% ipython --no-banner

In [1]: import numpy as np

In [2]: import numpy.linalg as la

In [3]: np.set_printoptions(precision=1, suppress=True, linewidth=120, legacy="1.25")

In [4]: mat = np.loadtxt("x.csv", delimiter=",")

In [5]: mat.round(1) + 0
Out[5]: 
array([[ 0.6,  0. ,  1. , -0.8,  0.2,  0.4,  0. , -1.4, -0.1],
       [-0.4,  0.8,  0.7, -0.8, -0.3, -1.3,  0.3,  0.3,  0.6],
       [-0.3, -0.8,  0.1, -0.1, -0.9, -0.8, -0.7, -0.3, -1.1],
       [-0.4,  1. ,  0.2,  0.5, -1.3,  0.8,  0.2, -0.3, -0.2],
       [ 0.4,  0.8,  0.6,  0. ,  0.6,  0.1, -0.2,  0.9, -1.3],
       [ 0.3,  0.7, -1.2, -1.2, -0.2,  0.2, -0.7,  0. , -0.1],
       [-0.3, -0.6, -0.1, -1. , -0.3,  0.5,  1.3,  0.5, -0.5],
       [ 0.5, -0.5,  0.7, -0.4, -0.6,  0.7, -0.8,  0.9,  0.7],
       [ 1.6,  0. , -0.3,  0.3, -0.7, -0.5,  0.7,  0. ,  0. ]])

In [6]: rng = np.random.default_rng(461665)

In [7]: idx = rng.permutation(9)

In [8]: idx
Out[8]: array([8, 2, 1, 3, 5, 4, 7, 0, 6])

In [9]: Y = mat[idx][:, idx]

In [10]: np.round(np.trace(Y), 1)
Out[10]: 4.9

In [11]: round(la.det(Y), 1), np.round(la.det(mat[idx]), 1)
Out[11]: (-512.0, 512.0)

In [12]: Y.round(1) + 0
Out[12]: 
array([[ 0. , -0.3,  0. ,  0.3, -0.5, -0.7,  0. ,  1.6,  0.7],
       [-1.1,  0.1, -0.8, -0.1, -0.8, -0.9, -0.3, -0.3, -0.7],
       [ 0.6,  0.7,  0.8, -0.8, -1.3, -0.3,  0.3, -0.4,  0.3],
       [-0.2,  0.2,  1. ,  0.5,  0.8, -1.3, -0.3, -0.4,  0.2],
       [-0.1, -1.2,  0.7, -1.2,  0.2, -0.2,  0. ,  0.3, -0.7],
       [-1.3,  0.6,  0.8,  0. ,  0.1,  0.6,  0.9,  0.4, -0.2],
       [ 0.7,  0.7, -0.5, -0.4,  0.7, -0.6,  0.9,  0.5, -0.8],
       [-0.1,  1. ,  0. , -0.8,  0.4,  0.2, -1.4,  0.6,  0. ],
       [-0.5, -0.1, -0.6, -1. ,  0.5, -0.3,  0.5, -0.3,  1.3]])

In [13]: np.sort(np.abs(la.eigvals(Y)))
Out[13]: array([2., 2., 2., 2., 2., 2., 2., 2., 2.])

In [14]: q, V = la.qr(Y[:, :2])[0], la.qr(Y[:, 2:])[0]

In [15]: sigma = la.svd(q.T @ V, compute_uv=False)

In [16]: np.degrees(np.arccos(sigma.clip(0, 1)))
Out[16]: array([90., 90.])

In [17]: sigma.round(1) + 0
Out[17]: array([0., 0.])

In [18]: np.round(la.norm(q @ q.T - V @ V.T, 2), 1)
Out[18]: 1.0

In [19]: Y = mat / np.sqrt((mat ** 2).mean(axis=1, keepdims=True))

In [20]: la.matrix_rank(mat - mat.mean(axis=1, keepdims=True))
Out[20]: 8

In [21]: np.round(mat - mat.mean(axis=1, keepdims=True), 1) + 0
Out[21]: 
array([[ 0.6,  0. ,  1. , -0.8,  0.2,  0.4,  0. , -1.3, -0.1],
       [-0.4,  0.8,  0.7, -0.8, -0.3, -1.3,  0.3,  0.4,  0.6],
       [ 0.2, -0.3,  0.6,  0.4, -0.4, -0.2, -0.1,  0.3, -0.5],
       [-0.5,  0.9,  0.2,  0.5, -1.4,  0.7,  0.2, -0.3, -0.2],
       [ 0.2,  0.5,  0.4, -0.2,  0.3, -0.1, -0.4,  0.7, -1.5],
       [ 0.5,  1. , -1. , -0.9,  0.1,  0.5, -0.4,  0.2,  0.1],
       [-0.3, -0.6,  0. , -0.9, -0.2,  0.6,  1.4,  0.5, -0.4],
       [ 0.4, -0.7,  0.6, -0.5, -0.7,  0.5, -0.9,  0.8,  0.6],
       [ 1.5, -0.1, -0.4,  0.2, -0.8, -0.6,  0.5, -0.1, -0.1]])

In [22]: theta = np.radians(15)

In [23]: Rm = np.eye(9)

In [24]: Rm[7, 7] = Rm[0, 0] = np.cos(theta)

In [25]: Rm[7, 0], Rm[0, 7] = -np.sin(theta), np.sin(theta)

In [26]: Rm
Out[26]: 
array([[ 1. ,  0. ,  0. ,  0. ,  0. ,  0. ,  0. ,  0.3,  0. ],
       [ 0. ,  1. ,  0. ,  0. ,  0. ,  0. ,  0. ,  0. ,  0. ],
       [ 0. ,  0. ,  1. ,  0. ,  0. ,  0. ,  0. ,  0. ,  0. ],
       [ 0. ,  0. ,  0. ,  1. ,  0. ,  0. ,  0. ,  0. ,  0. ],
       [ 0. ,  0. ,  0. ,  0. ,  1. ,  0. ,  0. ,  0. ,  0. ],
       [ 0. ,  0. ,  0. ,  0. ,  0. ,  1. ,  0. ,  0. ,  0. ],
       [ 0. ,  0. ,  0. ,  0. ,  0. ,  0. ,  1. ,  0. ,  0. ],
       [-0.3,  0. ,  0. ,  0. ,  0. ,  0. ,  0. ,  1. ,  0. ],
       [ 0. ,  0. ,  0. ,  0. ,  0. ,  0. ,  0. ,  0. ,  1. ]])

In [27]: Y = mat @ Rm.T

In [28]: round(la.det(Rm), 1), round(np.trace(Rm), 1)
Out[28]: (1.0, 8.9)

In [29]: np.allclose(la.norm(mat, axis=1), la.norm(Y, axis=1))
Out[29]: True

In [30]: la.svd(mat, compute_uv=False), la.svd(Y, compute_uv=False)
Out[30]: 
(array([2., 2., 2., 2., 2., 2., 2., 2., 2.]),
 array([2., 2., 2., 2., 2., 2., 2., 2., 2.]))

In [31]: Y.round(1) + 0
Out[31]: 
array([[ 0.2,  0. ,  1. , -0.8,  0.2,  0.4,  0. , -1.5, -0.1],
       [-0.3,  0.8,  0.7, -0.8, -0.3, -1.3,  0.3,  0.4,  0.6],
       [-0.4, -0.8,  0.1, -0.1, -0.9, -0.8, -0.7, -0.2, -1.1],
       [-0.5,  1. ,  0.2,  0.5, -1.3,  0.8,  0.2, -0.2, -0.2],
       [ 0.7,  0.8,  0.6,  0. ,  0.6,  0.1, -0.2,  0.7, -1.3],
       [ 0.2,  0.7, -1.2, -1.2, -0.2,  0.2, -0.7, -0.1, -0.1],
       [-0.2, -0.6, -0.1, -1. , -0.3,  0.5,  1.3,  0.5, -0.5],
       [ 0.7, -0.5,  0.7, -0.4, -0.6,  0.7, -0.8,  0.8,  0.7],
       [ 1.6,  0. , -0.3,  0.3, -0.7, -0.5,  0.7, -0.4,  0. ]])

In [32]: np.abs(Y - mat).max(axis=0)
Out[32]: array([0.4, 0. , 0. , 0. , 0. , 0. , 0. , 0.4, 0. ])

In [33]: np.allclose(mat @ mat.T, Y @ Y.T)
Out[33]: True

In [34]: f, v = mat[7], mat[1]

In [35]: f @ f
Out[35]: 4.0

In [36]: np.round(f @ v, 1)
Out[36]: 0.0

In [37]: p = (f @ v) / (f @ f) * f

In [38]: np.outer(f, v)
Out[38]: 
array([[-0.2,  0.4,  0.3, -0.4, -0.2, -0.6,  0.1,  0.2,  0.3],
       [ 0.2, -0.4, -0.4,  0.4,  0.2,  0.7, -0.2, -0.2, -0.3],
       [-0.3,  0.5,  0.5, -0.5, -0.2, -0.9,  0.2,  0.2,  0.4],
       [ 0.1, -0.3, -0.2,  0.3,  0.1,  0.4, -0.1, -0.1, -0.2],
       [ 0.2, -0.5, -0.4,  0.5,  0.2,  0.8, -0.2, -0.2, -0.4],
       [-0.2,  0.5,  0.4, -0.5, -0.2, -0.8,  0.2,  0.2,  0.4],
       [ 0.3, -0.6, -0.6,  0.6,  0.3,  1. , -0.2, -0.3, -0.5],
       [-0.4,  0.7,  0.6, -0.7, -0.3, -1.2,  0.3,  0.3,  0.5],
       [-0.3,  0.5,  0.5, -0.5, -0.2, -0.9,  0.2,  0.2,  0.4]])

In [39]: v - p
Out[39]: array([-0.4,  0.8,  0.7, -0.8, -0.3, -1.3,  0.3,  0.3,  0.6])

In [40]: (v - p) @ f
Out[40]: 0.0

In [41]: la.matrix_rank(np.outer(f, v))
Out[41]: 1

In [42]: round(la.norm(f + v) ** 2 + la.norm(f - v) ** 2, 1)
Out[42]: 16.0

In [43]: J = np.load("out12.npy")

In [44]: J
Out[44]: 
array([[ 1. ,  0. ,  0. ,  0. ,  0. ,  0. ,  0. ,  0. ,  0. ,  0. ,  0. ],
       [ 0. ,  1. ,  0. ,  0. ,  0. ,  0. ,  0. ,  0. ,  0. ,  0. ,  0. ],
       [ 0. ,  0. ,  1. ,  0. ,  0. ,  0. ,  0. ,  0. ,  0. ,  0. ,  0. ],
       [ 0. ,  0. ,  0. ,  1. ,  0. ,  0. ,  0. ,  0. ,  0. ,  0. ,  0. ],
       [ 0. ,  0. ,  0. ,  0. ,  1. ,  0. ,  0. ,  0. ,  0. ,  0. ,  0. ],
       [ 0. ,  0. ,  0. ,  0. ,  0. ,  0.5,  0. ,  0.9,  0. ,  0. ,  0. ],
       [ 0. ,  0. ,  0. ,  0. ,  0. ,  0. ,  1. ,  0. ,  0. ,  0. ,  0. ],
       [ 0. ,  0. ,  0. ,  0. ,  0. , -0.9,  0. ,  0.5,  0. ,  0. ,  0. ],
       [ 0. ,  0. ,  0. ,  0. ,  0. ,  0. ,  0. ,  0. ,  1. ,  0. ,  0. ],
       [ 0. ,  0. ,  0. ,  0. ,  0. ,  0. ,  0. ,  0. ,  0. ,  1. ,  0. ],
       [ 0. ,  0. ,  0. ,  0. ,  0. ,  0. ,  0. ,  0. ,  0. ,  0. ,  1. ]])

In [45]: idx = rng.permutation(11)

In [46]: idx
Out[46]: array([ 6,  8,  4,  7,  1,  5,  0,  9, 10,  2,  3])

In [47]: Y = J[idx][:, idx]

In [48]: np.sort(np.abs(la.eigvals(Y)))
Out[48]: array([1., 1., 1., 1., 1., 1., 1., 1., 1., 1., 1.])

In [49]: Y = J / np.sqrt((J ** 2).mean(axis=1, keepdims=True))

In [50]: la.matrix_rank(J - J.mean(axis=1, keepdims=True))
Out[50]: 10

In [51]: Y[5]
Out[51]: array([0. , 0. , 0. , 0. , 0. , 1.7, 0. , 2.9, 0. , 0. , 0. ])

In [52]: la.matrix_rank(Y) == la.matrix_rank(J)
Out[52]: True

In [53]: x0 = np.array([2, 1, 0, 0, 0, 2, 2, 1, 3, 2, 2])

In [54]: y = J @ x0

In [55]: y
Out[55]: array([ 2. ,  1. ,  0. ,  0. ,  0. ,  1.9,  2. , -1.2,  3. ,  2. ,  2. ])

In [56]: la.solve(J, y + J[:, 1])
Out[56]: array([2., 2., 0., 0., 0., 2., 2., 1., 3., 2., 2.])

In [57]: la.solve(J, J[:, 6])
Out[57]: array([ 0.,  0.,  0.,  0.,  0., -0.,  1.,  0.,  0.,  0.,  0.])

In [58]: E = np.load("mat.npy")

In [59]: E
Out[59]: 
array([[0., 3., 0., 0., 0., 0., 0.],
       [3., 2., 3., 0., 0., 0., 0.],
       [0., 3., 4., 3., 0., 0., 0.],
       [0., 0., 3., 5., 3., 0., 0.],
       [0., 0., 0., 3., 4., 3., 0.],
       [0., 0., 0., 0., 3., 4., 3.],
       [0., 0., 0., 0., 0., 3., 5.]])

In [60]: # symmetric, so the eigenvalues are real

In [61]: w, V = la.eigh(E)

In [62]: np.round(V.T @ E @ V, 1) + 0
Out[62]: 
array([[-2.8,  0. ,  0. ,  0. ,  0. ,  0. ,  0. ],
       [ 0. , -0.8,  0. ,  0. ,  0. ,  0. ,  0. ],
       [ 0. ,  0. ,  1.1,  0. ,  0. ,  0. ,  0. ],
       [ 0. ,  0. ,  0. ,  3.3,  0. ,  0. ,  0. ],
       [ 0. ,  0. ,  0. ,  0. ,  5.6,  0. ,  0. ],
       [ 0. ,  0. ,  0. ,  0. ,  0. ,  7.9,  0. ],
       [ 0. ,  0. ,  0. ,  0. ,  0. ,  0. ,  9.7]])

In [63]: np.unique(w.round(6) + 0, return_counts=True)[1]
Out[63]: array([1, 1, 1, 1, 1, 1, 1])

In [64]: la.eigvalsh(E + -2 * np.eye(7))
Out[64]: array([-4.8, -2.8, -0.9,  1.3,  3.6,  5.9,  7.7])

In [65]: np.abs(V[:, -1]).round(6).argmax()
Out[65]: 3

In [66]: np.round(V.T @ V, 1) + 0
Out[66]: 
array([[1., 0., 0., 0., 0., 0., 0.],
       [0., 1., 0., 0., 0., 0., 0.],
       [0., 0., 1., 0., 0., 0., 0.],
       [0., 0., 0., 1., 0., 0., 0.],
       [0., 0., 0., 0., 1., 0., 0.],
       [0., 0., 0., 0., 0., 1., 0.],
       [0., 0., 0., 0., 0., 0., 1.]])

In [67]: A = np.loadtxt("a.csv", delimiter=",")

In [68]: A.round(1) + 0
Out[68]: 
array([[-1.9,  0. ,  0.6, -1.5, -1.3, -0.4,  0.7,  1. ,  1. , -1.6, -1.8],
       [ 0. , -1.3,  0.9, -0.8,  1.6,  1.8, -0.1, -1.7,  1.4,  0.7, -1.4],
       [-2.2,  0.5, -1.9, -1.1,  0.8, -1. ,  0.4, -0.8,  0.1,  1.8,  0.4],
       [ 1.2,  0.7, -1.7, -0.7, -2. ,  1.8,  0.2,  0.3,  1.7,  0.7,  0.3],
       [-0.5, -0.5,  0.7,  1.8, -1.8,  0.1,  1.7, -0.8, -0.8,  1.8, -1.2],
       [-0.5, -2.7, -2.1,  0.7, -0.7,  0.1, -1.3, -0.4, -0.5, -1. , -0.4],
       [ 0.3, -0.9,  0.5, -0.7,  0. , -0.3, -1.6,  2.5, -0.4,  2.2, -1. ],
       [ 0.3, -0.7,  0.8, -2.5, -1.2,  0.4,  0.1, -1.1, -2.1,  0.1,  1. ],
       [-0.7, -1.5,  0. ,  0.1,  0.9,  1.4,  2.2,  1.8, -0.1, -0.1,  1.6],
       [-2.2,  1. ,  0.8,  0.8, -0.5,  2. , -1.8,  0.1, -0.5,  0. ,  0.8],
       [-0.3, -1.3,  1.4,  0.2, -1. , -1.4, -0.6, -0.5,  2.1,  0.5,  2. ]])

In [69]: Y = A / la.norm(A, axis=1, keepdims=True)

In [70]: G = Y @ Y.T

In [71]: (G - 2 * np.eye(11)).round(6).argmax(axis=1)
Out[71]: array([1, 0, 0, 0, 0, 0, 0, 0, 0, 0, 0])

In [72]: G.round(1) + 0
Out[72]: 
array([[1., 0., 0., 0., 0., 0., 0., 0., 0., 0., 0.],
       [0., 1., 0., 0., 0., 0., 0., 0., 0., 0., 0.],
       [0., 0., 1., 0., 0., 0., 0., 0., 0., 0., 0.],
       [0., 0., 0., 1., 0., 0., 0., 0., 0., 0., 0.],
       [0., 0., 0., 0., 1., 0., 0., 0., 0., 0., 0.],
       [0., 0., 0., 0., 0., 1., 0., 0., 0., 0., 0.],
       [0., 0., 0., 0., 0., 0., 1., 0., 0., 0., 0.],
       [0., 0., 0., 0., 0., 0., 0., 1., 0., 0., 0.],
       [0., 0., 0., 0., 0., 0., 0., 0., 1., 0., 0.],
       [0., 0., 0., 0., 0., 0., 0., 0., 0., 1., 0.],
       [0., 0., 0., 0., 0., 0., 0., 0., 0., 0., 1.]])

In [73]: np.argwhere(np.triu(np.abs(G) > 0.95, 1))
Out[73]: array([], shape=(0, 2), dtype=int64)

In [74]: Y = E / np.sqrt((E ** 2).mean(axis=1, keepdims=True))

In [75]: la.matrix_rank(E - E.mean(axis=1, keepdims=True))
Out[75]: 6

In [76]: x0 = np.array([-6, 1, 3, -9, -1, 2, 4, -9, 4, 3, 4])

In [77]: y = A @ x0

In [78]: y
Out[78]: array([ 13.2,  27.4,  31.8,   9.3,   0.9, -19.4, -22.6,  30.2,   1.3,   7.3,  21.1])

In [79]: np.round(la.solve(A, A[:, 10]), 1) + 0
Out[79]: array([0., 0., 0., 0., 0., 0., 0., 0., 0., 0., 1.])

In [80]: la.solve(A, y + A[:, 1])
Out[80]: array([-6.,  2.,  3., -9., -1.,  2.,  4., -9.,  4.,  3.,  4.])

In [81]: la.solve(A, y)
Out[81]: array([-6.,  1.,  3., -9., -1.,  2.,  4., -9.,  4.,  3.,  4.])

In [82]: la.solve(A, 5 * y)
Out[82]: array([-30.,   5.,  15., -45.,  -5.,  10.,  20., -45.,  20.,  15.,  20.])

In [83]: Y = np.array([[-3, 1, 2, -3],
    ...:     [-1, -2, -3, -2],
    ...:     [1, -1, 1, -3],
    ...:     [-3, -3, -2, 1],
    ...:     [2, -2, 3, -3]])

In [84]: C = np.array([[-2, 3, -3, -2, 1],
    ...:     [2, -2, 0, -2, 1],
    ...:     [3, 1, -2, -1, -2],
    ...:     [-1, 0, -1, -3, -3]])

In [85]: K = Y @ C

In [86]: K
Out[86]: 
array([[17, -9,  8, 11,  3],
       [-9, -2, 11, 15,  9],
       [ 2,  6, -2,  8,  7],
       [-7, -5, 12, 11, -5],
       [ 4, 13, -9,  6,  3]])

In [87]: # rank 4

In [88]: Y = np.array([[1, 1], [2, 1], [0, 1], [2, 0], [0, 0]])

In [89]: Y.T @ K.T
Out[89]: 
array([[21, 17, 30,  5, 42],
       [16,  0,  6,  0,  8]])

In [90]: np.einsum("ik,kj->ji", K, Y)
Out[90]: 
array([[21, 17, 30,  5, 42],
       [16,  0,  6,  0,  8]])

In [91]: np.einsum("ij,ij->i", K, K)
Out[91]: array([564, 512, 157, 364, 311])

In [92]: np.einsum("ij->j", K)
Out[92]: array([ 7,  3, 20, 51, 17])
